$ python3 -q
>>> import numpy as np
>>> import numpy.linalg as la
>>> np.set_printoptions(precision=3, suppress=True, linewidth=140)
>>> rd = lambda a: np.round(a, 3) + 0
>>> E = np.loadtxt("mat.csv", delimiter=",")
>>> E
array([[0., 1., 0., 2., 2., 1., 2., 2., 0.],
       [0., 1., 2., 1., 1., 1., 1., 1., 0.],
       [2., 1., 1., 2., 1., 2., 1., 0., 2.],
       [1., 0., 2., 0., 1., 2., 1., 0., 2.],
       [0., 0., 1., 0., 2., 0., 2., 2., 2.],
       [2., 1., 1., 1., 2., 2., 2., 0., 0.],
       [0., 1., 2., 2., 2., 0., 0., 0., 1.],
       [0., 0., 1., 0., 2., 0., 2., 2., 2.],
       [0., 0., 0., 2., 1., 2., 1., 2., 0.]])
>>> rk = la.matrix_rank(E)
>>> rk
np.int64(8)
>>> ns = la.svd(E)[2][rk:].T
>>> [int(la.matrix_rank(E[:i])) for i in range(1, len(E) + 1)]
[1, 2, 3, 4, 5, 6, 7, 7, 8]
>>> la.matrix_rank(E.T @ E), la.matrix_rank(E @ E.T)
(np.int64(8), np.int64(8))
>>> rd(E @ ns)
array([[0.],
       [0.],
       [0.],
       [0.],
       [0.],
       [0.],
       [0.],
       [0.],
       [0.]])
>>> [int(la.matrix_rank(E[:, :j + 1])) for j in range(9)]
[1, 2, 3, 4, 5, 6, 7, 8, 8]
>>> np.allclose(E @ ns, 0)
True
>>> np.allclose(E @ E.T, E.T @ E)
False
>>> rd(np.sort(np.abs(la.eigvals(E))))
array([0.   , 0.026, 1.   , 1.906, 1.906, 1.96 , 1.96 , 2.623, 9.332])
>>> rd(la.matrix_power(E, 4))
array([[ 475.,  392.,  935.,  863., 1319.,  885., 1093.,  819.,  969.],
       [ 438.,  364.,  839.,  760., 1169.,  784.,  967.,  694.,  843.],
       [ 624.,  539., 1187., 1153., 1690., 1127., 1388., 1026., 1211.],
       [ 491.,  422.,  932.,  898., 1325.,  874., 1085.,  798.,  954.],
       [ 415.,  344.,  804.,  784., 1169.,  769.,  961.,  739.,  860.],
       [ 575.,  484., 1095., 1051., 1550., 1045., 1278.,  950., 1130.],
       [ 424.,  356.,  820.,  739., 1148.,  759.,  948.,  680.,  822.],
       [ 415.,  344.,  804.,  784., 1169.,  769.,  961.,  739.,  860.],
       [ 399.,  333.,  808.,  713., 1118.,  736.,  924.,  684.,  829.]])
